>>> import numpy as np
>>> np.set_printoptions(precision=2, suppress=True, linewidth=100, legacy="1.25")
>>> M = np.loadtxt("arr.csv", delimiter=",")
>>> M
array([[ 1.14,  1.41,  0.66, -1.55, -0.41, -1.89,  1.92],
       [ 0.14,  0.21,  0.63, -0.29, -0.07, -0.29,  0.36],
       [-1.26,  0.73,  0.66, -3.41, -0.48, -2.02,  0.31],
       [-1.7 , -3.22,  1.97,  0.07, -1.52,  1.75, -0.17],
       [-0.35, -0.71, -1.53,  2.71,  0.77,  1.58, -1.93],
       [-0.68,  1.79, -0.39,  0.62,  0.56, -0.44,  0.11],
       [ 0.1 ,  3.02, -0.82,  1.5 ,  1.84, -1.06,  0.06],
       [ 1.18, -3.72, -2.03,  0.  ,  0.28,  0.24, -3.08],
       [-0.45,  1.74,  0.18,  0.06,  0.89,  1.78,  0.77],
       [-4.71, -1.16,  2.35,  0.73, -2.49,  2.07,  0.  ],
       [ 1.14,  6.17, -1.45, -1.37,  1.31, -2.11,  1.45],
       [-2.27, -0.33,  0.65,  0.54,  0.19,  0.12, -1.25],
       [-2.42,  3.81,  1.81, -0.42, -1.06, -0.74,  2.26],
       [ 1.78,  0.9 , -0.24, -1.48,  0.44, -0.07,  1.73],
       [ 1.12, -0.49, -0.44,  1.12, -0.38,  0.13,  0.18],
       [-0.51,  0.36,  0.53, -2.26, -1.43, -1.33,  0.57],
       [ 1.86,  1.  , -1.5 ,  0.08,  0.21, -0.13,  0.53],
       [ 0.12, -0.81,  1.23, -0.32,  0.01, -0.57,  1.65],
       [ 1.44,  3.17, -2.9 ,  0.78,  2.17, -1.24, -1.07],
       [ 0.15,  3.1 , -0.96,  0.08,  1.14, -2.41, -0.65],
       [ 0.73,  2.32, -1.27, -0.39,  0.28, -0.87, -0.39],
       [-4.13,  1.92,  2.08,  0.73, -1.75,  1.04,  1.83],
       [-0.91,  0.42,  0.19, -0.26,  0.16, -1.07, -0.56],
       [ 0.31, -0.09,  0.4 ,  0.66,  0.32,  0.3 , -0.12],
       [ 2.42, -0.3 , -1.98,  1.18,  1.4 ,  0.75, -1.63],
       [-0.91,  1.23,  0.39,  1.39,  0.24,  1.05, -0.48],
       [-1.79,  0.32,  1.99,  1.3 , -1.01,  1.09,  1.01],
       [-1.45, -0.86,  1.78,  0.54, -2.17,  1.05,  0.85],
       [ 3.04, -0.27, -2.41,  1.02,  0.71, -1.06, -2.17],
       [-3.08,  0.55,  3.21, -0.69, -2.02,  0.25,  2.23],
       [ 2.61,  1.17, -2.54,  2.63,  3.9 ,  1.35, -0.5 ],
       [-3.02,  3.14,  1.83, -0.6 , -1.64, -2.17,  1.99],
       [ 1.83,  0.88, -1.78, -1.53,  2.09, -0.65,  0.4 ],
       [ 1.75,  2.28, -0.25,  0.09,  0.94, -0.74,  2.06],
       [ 0.07, -1.26,  0.98,  0.85, -0.89,  0.3 ,  0.75],
       [-0.16, -2.18,  0.35, -0.38, -0.88,  0.98,  0.35],
       [-1.68,  0.09,  1.62, -0.71, -1.3 ,  0.24,  0.61],
       [-2.86,  1.45,  2.34,  1.04, -0.65,  0.99,  2.09],
       [-2.24, -0.89,  1.81, -1.23, -2.1 , -1.17, -0.22],
       [-3.46, -0.51,  1.41,  0.38, -0.1 , -0.22, -0.67],
       [ 2.22, -1.47, -3.05,  3.44,  1.35,  2.47, -1.34],
       [-0.35,  1.87, -0.9 ,  1.9 ,  1.58,  1.07,  0.65],
       [ 1.55,  1.02, -1.57, -0.83,  0.72, -1.32, -0.18],
       [-3.93, -1.35,  2.39, -0.48, -2.22,  0.08,  0.95],
       [-0.71, -0.52, -0.23, -0.52, -0.53, -0.36, -1.46],
       [-1.96,  0.7 ,  1.82,  0.32,  1.4 , -0.28,  2.14],
       [-1.22,  0.1 ,  0.57, -2.22, -1.32, -1.05,  0.25]])
>>> blk = np.stack([M, 5 * M, M[::-1]])
>>> blk.shape
(3, 47, 7)
>>> np.linalg.norm(blk, axis=(1, 2))
array([ 27.88, 139.42,  27.88])
>>> np.einsum("bij,cij->bc", blk, blk)
array([[  777.47,  3887.37,   178.99],
       [ 3887.37, 19436.85,   894.95],
       [  178.99,   894.95,   777.47]])
>>> other = np.c_[M[:, :3] @ np.array([[1, 7, 7], [7, 9, 4], [6, 9, 7]]), np.array([7, -4, -6, 9, 3, 9, 3, 1, -3, -3, -9, -9, 4, -7, -8, 0, 9, -3, -9, -6, -2, 7, -7, 3, -9, 1, 1, -5, -8, -1, -9, -4, 9, -4, 8, 0, -6, -4, -6, 3, 8, 3, -9, -2, 6, 9, 5])]
>>> other
array([[ 14.97,  26.61,  18.24,   7.  ],
       [  5.39,   8.54,   6.23,  -4.  ],
       [  7.81,   3.69,  -1.28,  -6.  ],
       [-12.42, -23.15, -10.99,   9.  ],
       [-14.5 , -22.61, -16.  ,   3.  ],
       [  9.51,   7.84,  -0.33,   9.  ],
       [ 16.32,  20.5 ,   7.04,   3.  ],
       [-37.04, -43.49, -20.83,   1.  ],
       [ 12.81,  14.13,   5.07,  -3.  ],
       [  1.27, -22.26, -21.16,  -3.  ],
       [ 35.63,  50.46,  22.51,  -9.  ],
       [ -0.68, -13.01, -12.66,  -9.  ],
       [ 35.11,  33.64,  10.97,   4.  ],
       [  6.64,  18.4 ,  14.38,  -7.  ],
       [ -4.95,  -0.53,   2.8 ,  -8.  ],
       [  5.19,   4.44,   1.58,   0.  ],
       [ -0.14,   8.52,   6.52,   9.  ],
       [  1.83,   4.62,   6.21,  -3.  ],
       [  6.23,  12.51,   2.46,  -9.  ],
       [ 16.09,  20.31,   6.73,  -6.  ],
       [  9.35,  14.56,   5.5 ,  -2.  ],
       [ 21.79,   7.09,  -6.67,   7.  ],
       [  3.17,  -0.88,  -3.36,  -7.  ],
       [  2.08,   4.96,   4.61,   3.  ],
       [-11.56,  -3.58,   1.88,  -9.  ],
       [ 10.04,   8.21,   1.28,   1.  ],
       [ 12.39,   8.26,   2.68,   1.  ],
       [  3.21,  -1.87,  -1.13,  -5.  ],
       [-13.31,  -2.84,   3.33,  -8.  ],
       [ 20.03,  12.28,   3.11,  -1.  ],
       [ -4.44,   5.94,   5.17,  -9.  ],
       [ 29.94,  23.59,   4.23,  -4.  ],
       [ -2.69,   4.71,   3.87,   9.  ],
       [ 16.21,  30.52,  19.62,  -4.  ],
       [ -2.87,  -2.03,   2.31,   8.  ],
       [-13.32, -17.59,  -7.39,   0.  ],
       [  8.67,   3.63,  -0.06,  -6.  ],
       [ 21.33,  14.09,   2.16,  -4.  ],
       [  2.39,  -7.4 ,  -6.57,  -6.  ],
       [  1.43, -16.12, -16.39,   3.  ],
       [-26.37, -25.14, -11.69,   8.  ],
       [  7.34,   6.28,  -1.27,   3.  ],
       [ -0.73,   5.9 ,   3.94,  -9.  ],
       [  0.96, -18.15, -16.18,  -2.  ],
       [ -5.73, -11.72,  -8.66,   6.  ],
       [ 13.86,   8.96,   1.82,   9.  ],
       [  2.9 ,  -2.51,  -4.15,   5.  ]])
>>> np.linalg.norm(np.linalg.qr(M)[0].T @ other, axis=0) ** 2 / ((other ** 2).sum(axis=0) + 1e-12)
array([1.  , 1.  , 1.  , 0.16])
>>> np.round(np.linalg.lstsq(M, other[:, 0])[0], 2) + 0
array([1., 7., 6., 0., 0., 0., 0.])
>>> np.linalg.matrix_rank(other)
4
